In [1]: import numpy as np

In [2]: np.set_printoptions(precision=1, suppress=True, linewidth=140, floatmode="fixed")

In [3]: J = np.loadtxt("m.csv", delimiter=",")

In [4]: J.round(1) + 0
Out[4]: 
array([[-0.1, -0.3,  0.2, -0.4, -0.1,  0.1,  0.7,  0.1, -0.1,  0.1,  0.1,  0.4],
       [-0.2, -0.2, -0.3, -0.2, -0.2, -0.4, -0.3,  0.3, -0.1, -0.4, -0.4,  0.4],
       [ 0.0, -0.1, -0.2,  0.1, -0.3, -0.1, -0.2, -0.5,  0.1,  0.3,  0.4,  0.5],
       [ 0.0,  0.0,  0.1, -0.8, -0.3,  0.2, -0.4, -0.1,  0.2,  0.1,  0.0, -0.3],
       [ 0.2, -0.1,  0.1,  0.3, -0.7, -0.1,  0.1,  0.4,  0.0,  0.4, -0.1, -0.2],
       [-0.2,  0.1,  0.8,  0.1,  0.0, -0.1, -0.2,  0.2,  0.2, -0.2,  0.3,  0.2],
       [-0.1,  0.3,  0.3, -0.1,  0.2, -0.1, -0.1, -0.1, -0.1,  0.5, -0.6,  0.3],
       [ 0.2, -0.7,  0.2,  0.0,  0.3, -0.4, -0.1, -0.2,  0.0,  0.2, -0.1, -0.3],
       [ 0.3,  0.4, -0.2, -0.3,  0.2, -0.6,  0.1,  0.3,  0.2,  0.2,  0.3,  0.1],
       [-0.6,  0.2,  0.1,  0.0, -0.2, -0.5,  0.1, -0.3, -0.2,  0.0,  0.1, -0.4],
       [ 0.1,  0.1,  0.1,  0.1, -0.2, -0.1,  0.3, -0.3,  0.7, -0.3, -0.3,  0.0],
       [ 0.6,  0.2,  0.3, -0.2, -0.2, -0.1,  0.0, -0.3, -0.5, -0.3, -0.1,  0.0]])

In [5]: W = np.array([[-3, 5],
   ...:     [-3, 3],
   ...:     [4, 5],
   ...:     [3, 5],
   ...:     [-5, -4],
   ...:     [3, -5],
   ...:     [-4, 4],
   ...:     [4, -1],
   ...:     [-1, 5],
   ...:     [4, -5],
   ...:     [-5, 3],
   ...:     [5, 2]])

In [6]: c = np.array([0, 0])

In [7]: H = np.maximum(J @ W + c, 0)

In [8]: (H > 0).astype(int)
Out[8]: 
array([[1, 1],
       [1, 0],
       [1, 1],
       [1, 0],
       [1, 1],
       [1, 1],
       [1, 0],
       [0, 0],
       [0, 1],
       [0, 1],
       [0, 1],
       [0, 1]])

In [9]: (H > 0).mean(axis=0)
Out[9]: array([0.6, 0.7])

In [10]: W2 = np.array([[-2, -1, 5], [3, 1, -2]])

In [11]: (H @ W2).round(6).argmax(axis=1)
Out[11]: array([2, 2, 2, 2, 2, 0, 2, 0, 0, 0, 0, 0])

In [12]: W @ W2
Out[12]: 
array([[ 21,   8, -25],
       [ 15,   6, -21],
       [  7,   1,  10],
       [  9,   2,   5],
       [ -2,   1, -17],
       [-21,  -8,  25],
       [ 20,   8, -28],
       [-11,  -5,  22],
       [ 17,   6, -15],
       [-23,  -9,  30],
       [ 19,   8, -31],
       [ -4,  -3,  21]])

In [13]: q, Rm = np.linalg.qr(J)

In [14]: np.round(q.T @ q, 1) + 0
Out[14]: 
array([[1.0, 0.0, 0.0, 0.0, 0.0, 0.0, 0.0, 0.0, 0.0, 0.0, 0.0, 0.0],
       [0.0, 1.0, 0.0, 0.0, 0.0, 0.0, 0.0, 0.0, 0.0, 0.0, 0.0, 0.0],
       [0.0, 0.0, 1.0, 0.0, 0.0, 0.0, 0.0, 0.0, 0.0, 0.0, 0.0, 0.0],
       [0.0, 0.0, 0.0, 1.0, 0.0, 0.0, 0.0, 0.0, 0.0, 0.0, 0.0, 0.0],
       [0.0, 0.0, 0.0, 0.0, 1.0, 0.0, 0.0, 0.0, 0.0, 0.0, 0.0, 0.0],
       [0.0, 0.0, 0.0, 0.0, 0.0, 1.0, 0.0, 0.0, 0.0, 0.0, 0.0, 0.0],
       [0.0, 0.0, 0.0, 0.0, 0.0, 0.0, 1.0, 0.0, 0.0, 0.0, 0.0, 0.0],
       [0.0, 0.0, 0.0, 0.0, 0.0, 0.0, 0.0, 1.0, 0.0, 0.0, 0.0, 0.0],
       [0.0, 0.0, 0.0, 0.0, 0.0, 0.0, 0.0, 0.0, 1.0, 0.0, 0.0, 0.0],
       [0.0, 0.0, 0.0, 0.0, 0.0, 0.0, 0.0, 0.0, 0.0, 1.0, 0.0, 0.0],
       [0.0, 0.0, 0.0, 0.0, 0.0, 0.0, 0.0, 0.0, 0.0, 0.0, 1.0, 0.0],
       [0.0, 0.0, 0.0, 0.0, 0.0, 0.0, 0.0, 0.0, 0.0, 0.0, 0.0, 1.0]])

In [15]: np.round(q @ Rm, 1) + 0
Out[15]: 
array([[-0.1, -0.3,  0.2, -0.4, -0.1,  0.1,  0.7,  0.1, -0.1,  0.1,  0.1,  0.4],
       [-0.2, -0.2, -0.3, -0.2, -0.2, -0.4, -0.3,  0.3, -0.1, -0.4, -0.4,  0.4],
       [ 0.0, -0.1, -0.2,  0.1, -0.3, -0.1, -0.2, -0.5,  0.1,  0.3,  0.4,  0.5],
       [ 0.0,  0.0,  0.1, -0.8, -0.3,  0.2, -0.4, -0.1,  0.2,  0.1,  0.0, -0.3],
       [ 0.2, -0.1,  0.1,  0.3, -0.7, -0.1,  0.1,  0.4,  0.0,  0.4, -0.1, -0.2],
       [-0.2,  0.1,  0.8,  0.1,  0.0, -0.1, -0.2,  0.2,  0.2, -0.2,  0.3,  0.2],
       [-0.1,  0.3,  0.3, -0.1,  0.2, -0.1, -0.1, -0.1, -0.1,  0.5, -0.6,  0.3],
       [ 0.2, -0.7,  0.2,  0.0,  0.3, -0.4, -0.1, -0.2,  0.0,  0.2, -0.1, -0.3],
       [ 0.3,  0.4, -0.2, -0.3,  0.2, -0.6,  0.1,  0.3,  0.2,  0.2,  0.3,  0.1],
       [-0.6,  0.2,  0.1,  0.0, -0.2, -0.5,  0.1, -0.3, -0.2,  0.0,  0.1, -0.4],
       [ 0.1,  0.1,  0.1,  0.1, -0.2, -0.1,  0.3, -0.3,  0.7, -0.3, -0.3,  0.0],
       [ 0.6,  0.2,  0.3, -0.2, -0.2, -0.1,  0.0, -0.3, -0.5, -0.3, -0.1,  0.0]])

In [16]: q.shape, Rm.shape
Out[16]: ((12, 12), (12, 12))

In [17]: X = np.diag(np.array([0, 3, 1, -2, 2, 2, 0, 3, 3, -2, -2, 2, -3, -2])) + 4 * np.eye(14, k=1) + 4 * np.eye(14, k=-1)

In [18]: X
Out[18]: 
array([[ 0.0,  4.0,  0.0,  0.0,  0.0,  0.0,  0.0,  0.0,  0.0,  0.0,  0.0,  0.0,  0.0,  0.0],
       [ 4.0,  3.0,  4.0,  0.0,  0.0,  0.0,  0.0,  0.0,  0.0,  0.0,  0.0,  0.0,  0.0,  0.0],
       [ 0.0,  4.0,  1.0,  4.0,  0.0,  0.0,  0.0,  0.0,  0.0,  0.0,  0.0,  0.0,  0.0,  0.0],
       [ 0.0,  0.0,  4.0, -2.0,  4.0,  0.0,  0.0,  0.0,  0.0,  0.0,  0.0,  0.0,  0.0,  0.0],
       [ 0.0,  0.0,  0.0,  4.0,  2.0,  4.0,  0.0,  0.0,  0.0,  0.0,  0.0,  0.0,  0.0,  0.0],
       [ 0.0,  0.0,  0.0,  0.0,  4.0,  2.0,  4.0,  0.0,  0.0,  0.0,  0.0,  0.0,  0.0,  0.0],
       [ 0.0,  0.0,  0.0,  0.0,  0.0,  4.0,  0.0,  4.0,  0.0,  0.0,  0.0,  0.0,  0.0,  0.0],
       [ 0.0,  0.0,  0.0,  0.0,  0.0,  0.0,  4.0,  3.0,  4.0,  0.0,  0.0,  0.0,  0.0,  0.0],
       [ 0.0,  0.0,  0.0,  0.0,  0.0,  0.0,  0.0,  4.0,  3.0,  4.0,  0.0,  0.0,  0.0,  0.0],
       [ 0.0,  0.0,  0.0,  0.0,  0.0,  0.0,  0.0,  0.0,  4.0, -2.0,  4.0,  0.0,  0.0,  0.0],
       [ 0.0,  0.0,  0.0,  0.0,  0.0,  0.0,  0.0,  0.0,  0.0,  4.0, -2.0,  4.0,  0.0,  0.0],
       [ 0.0,  0.0,  0.0,  0.0,  0.0,  0.0,  0.0,  0.0,  0.0,  0.0,  4.0,  2.0,  4.0,  0.0],
       [ 0.0,  0.0,  0.0,  0.0,  0.0,  0.0,  0.0,  0.0,  0.0,  0.0,  0.0,  4.0, -3.0,  4.0],
       [ 0.0,  0.0,  0.0,  0.0,  0.0,  0.0,  0.0,  0.0,  0.0,  0.0,  0.0,  0.0,  4.0, -2.0]])

In [19]: rng = np.random.default_rng(294520)

In [20]: Y = X + rng.integers(-2, 3, (14, 13)) @ rng.integers(-2, 3, (13, 14))

In [21]: Y
Out[21]: 
array([[  2.0,  -1.0,   0.0,   5.0,   3.0,  -2.0,  -1.0,  -1.0,   7.0,  -6.0,   0.0,   7.0,   5.0,  -3.0],
       [ 14.0,  17.0,  13.0, -10.0,  -3.0,  12.0,   0.0,  -4.0,   3.0, -11.0,  -8.0,  -2.0,  -7.0,  -6.0],
       [  4.0,   9.0, -14.0,  -4.0, -10.0,  -3.0,   3.0,  15.0,   3.0,   9.0,   0.0,  -7.0,   9.0,   8.0],
       [ -7.0,  -4.0,   9.0,   9.0,   1.0,   2.0, -10.0,   3.0,   5.0, -15.0, -22.0,   8.0, -12.0,   1.0],
       [ -1.0,  -1.0,   4.0,  13.0,  -5.0,  10.0,  13.0,   5.0, -11.0, -10.0, -14.0,  -5.0,  -8.0,  -3.0],
       [  2.0,   0.0,  -6.0,  -5.0,  10.0,  -1.0,   7.0,  -2.0,   8.0,   2.0,  -1.0,   0.0,  -3.0,   3.0],
       [ -5.0,   1.0,   4.0,  -5.0,   2.0,  10.0,  -8.0,   2.0,   8.0,  -1.0,   5.0,  -6.0,   3.0,  -8.0],
       [  7.0,  -3.0,   3.0,  13.0,   5.0,  -1.0,  -6.0,   0.0,   4.0, -11.0, -10.0,   9.0,  -1.0,   5.0],
       [  3.0,   3.0,   6.0,  11.0,   5.0,  -8.0, -10.0,  -1.0,   2.0,   1.0, -15.0,   7.0,   0.0,   2.0],
       [  2.0,   4.0,   7.0,   4.0,  -5.0,   2.0,  -2.0,  -7.0,   6.0,   6.0,   9.0,  -3.0,  -1.0,   8.0],
       [ -1.0, -15.0,  -4.0,   3.0,   4.0,  -3.0,  16.0,   4.0,  -5.0,   3.0,  -4.0,   2.0,   2.0,   6.0],
       [  9.0,  10.0,   6.0,  -7.0,   0.0,  -5.0,   0.0,  -6.0,   7.0,   5.0,  -1.0,  -8.0,   6.0,  -3.0],
       [  3.0,  12.0,  -5.0, -11.0, -10.0,   4.0,   5.0,   2.0,   8.0,   7.0,   2.0, -10.0,  -3.0,   2.0],
       [  5.0,  -1.0,   0.0,   5.0,  12.0,   2.0,  -8.0, -10.0,  12.0, -10.0,  -3.0,   8.0,   5.0,  -4.0]])

In [22]: np.linalg.matrix_rank(Y - X, tol=1e-8)
Out[22]: np.int64(13)

In [23]: np.abs(Y - X).sum(axis=1)
Out[23]: array([ 47.0,  99.0,  99.0, 108.0,  97.0,  44.0,  64.0,  81.0,  79.0,  60.0,  68.0,  75.0,  85.0,  79.0])

In [24]: A = np.load("run4.npy")

In [25]: A
Out[25]: 
array([[0, 1, 0, 2, 0],
       [0, 0, 1, 0, 2],
       [2, 0, 0, 1, 0],
       [0, 2, 0, 0, 1],
       [1, 0, 2, 0, 0]])

In [26]: np.round(np.poly(A), 1) + 0
Out[26]: array([  1.0,   0.0,   0.0, -10.0, -40.0, -33.0])

In [27]: round(float(np.linalg.det(A.T)), 1)
Out[27]: 33.0

In [28]: np.round(np.linalg.eigvals(A).sum().real, 1)
Out[28]: np.float64(0.0)

In [29]: z = rng.permutation(5)

In [30]: z
Out[30]: array([2, 0, 3, 4, 1])

In [31]: Y = A[z][:, z]

In [32]: np.trace(Y)
Out[32]: np.int64(0)

In [33]: np.sort(np.abs(np.linalg.eigvals(Y)))
Out[33]: array([1.3, 1.3, 2.5, 2.5, 3.0])

In [34]: A.shape
Out[34]: (5, 5)

In [35]: np.unravel_index(np.abs(A).argmax(), A.shape)
Out[35]: (np.int64(0), np.int64(3))

In [36]: A - A[0]
Out[36]: 
array([[ 0,  0,  0,  0,  0],
       [ 0, -1,  1, -2,  2],
       [ 2, -1,  0, -1,  0],
       [ 0,  1,  0, -2,  1],
       [ 1, -1,  2, -2,  0]])

In [37]: A.mean(axis=0)
Out[37]: array([0.6, 0.6, 0.6, 0.6, 0.6])

In [38]: np.diff(A, axis=0)
Out[38]: 
array([[ 0, -1,  1, -2,  2],
       [ 2,  0, -1,  1, -2],
       [-2,  2,  0, -1,  1],
       [ 1, -2,  2,  0, -1]])

In [39]: A.sum(axis=0)
Out[39]: array([3, 3, 3, 3, 3])

In [40]: np.abs(A).max()
Out[40]: np.int64(2)

In [41]: z = rng.permutation(5)

In [42]: Y = A[:, z] * rng.choice([-1, 1], 5)

In [43]: Y
Out[43]: 
array([[ 0,  1,  0,  0,  2],
       [ 0,  0, -2, -1,  0],
       [-2,  0,  0,  0,  1],
       [ 0,  2, -1,  0,  0],
       [-1,  0,  0, -2,  0]])

In [44]: Uu, _, vt = np.linalg.svd(A.T @ Y)

In [45]: z
Out[45]: array([0, 1, 4, 2, 3])

In [46]: x = np.array([1, -2, 1, 2, 1])

In [47]: target = A @ x

In [48]: target
Out[48]: array([ 2,  3,  4, -3,  3])

In [49]: np.linalg.solve(A.T, A[2])
Out[49]: array([0.0, 0.0, 1.0, 0.0, 0.0])

In [50]: np.linalg.solve(A, -3 * target)
Out[50]: array([-3.0,  6.0, -3.0, -6.0, -3.0])

In [51]: E = np.array([[1, 3, -1, -3, -2, 0, -2],
    ...:     [3, 1, -2, 0, -2, 1, 2],
    ...:     [0, 3, 2, 2, 3, 0, -1],
    ...:     [2, 1, -2, 1, -3, 3, 0],
    ...:     [1, 2, -1, -3, -1, -2, -3],
    ...:     [0, 0, 1, 0, 3, -2, -2],
    ...:     [1, -1, 2, 2, -2, 2, -3],
    ...:     [-3, -3, 3, -3, 3, -1, -1],
    ...:     [-2, 1, -3, -1, 2, -3, 0],
    ...:     [-1, 2, -2, -3, -2, 2, -1],
    ...:     [3, -2, 2, -1, -1, -3, 1]])

In [52]: E[-1] = E[0] + -1 * E[1]

In [53]: E
Out[53]: 
array([[ 1,  3, -1, -3, -2,  0, -2],
       [ 3,  1, -2,  0, -2,  1,  2],
       [ 0,  3,  2,  2,  3,  0, -1],
       [ 2,  1, -2,  1, -3,  3,  0],
       [ 1,  2, -1, -3, -1, -2, -3],
       [ 0,  0,  1,  0,  3, -2, -2],
       [ 1, -1,  2,  2, -2,  2, -3],
       [-3, -3,  3, -3,  3, -1, -1],
       [-2,  1, -3, -1,  2, -3,  0],
       [-1,  2, -2, -3, -2,  2, -1],
       [-2,  2,  1, -3,  0, -1, -4]])

In [54]: Y = np.c_[E[:, :2] @ np.array([[0, 4], [-1, -1]]), np.array([-3, -3, 2, -3, -2, 1, -2, -3, 0, 0, -3])]

In [55]: Y
Out[55]: 
array([[ -3,   1,  -3],
       [ -1,  11,  -3],
       [ -3,  -3,   2],
       [ -1,   7,  -3],
       [ -2,   2,  -2],
       [  0,   0,   1],
       [  1,   5,  -2],
       [  3,  -9,  -3],
       [ -1,  -9,   0],
       [ -2,  -6,   0],
       [ -2, -10,  -3]])

In [56]: np.round(np.linalg.norm(Y - E @ np.linalg.lstsq(E, Y)[0], axis=0), 1) + 0
Out[56]: array([0.0, 0.0, 4.6])

In [57]: np.linalg.matrix_rank(np.c_[E, Y])
Out[57]: np.int64(8)

In [58]: np.round(np.linalg.lstsq(E, Y[:, 0])[0], 1) + 0
Out[58]: array([ 0.0, -1.0,  0.0,  0.0,  0.0,  0.0,  0.0])

In [59]: np.linalg.matrix_rank(Y)
Out[59]: np.int64(3)
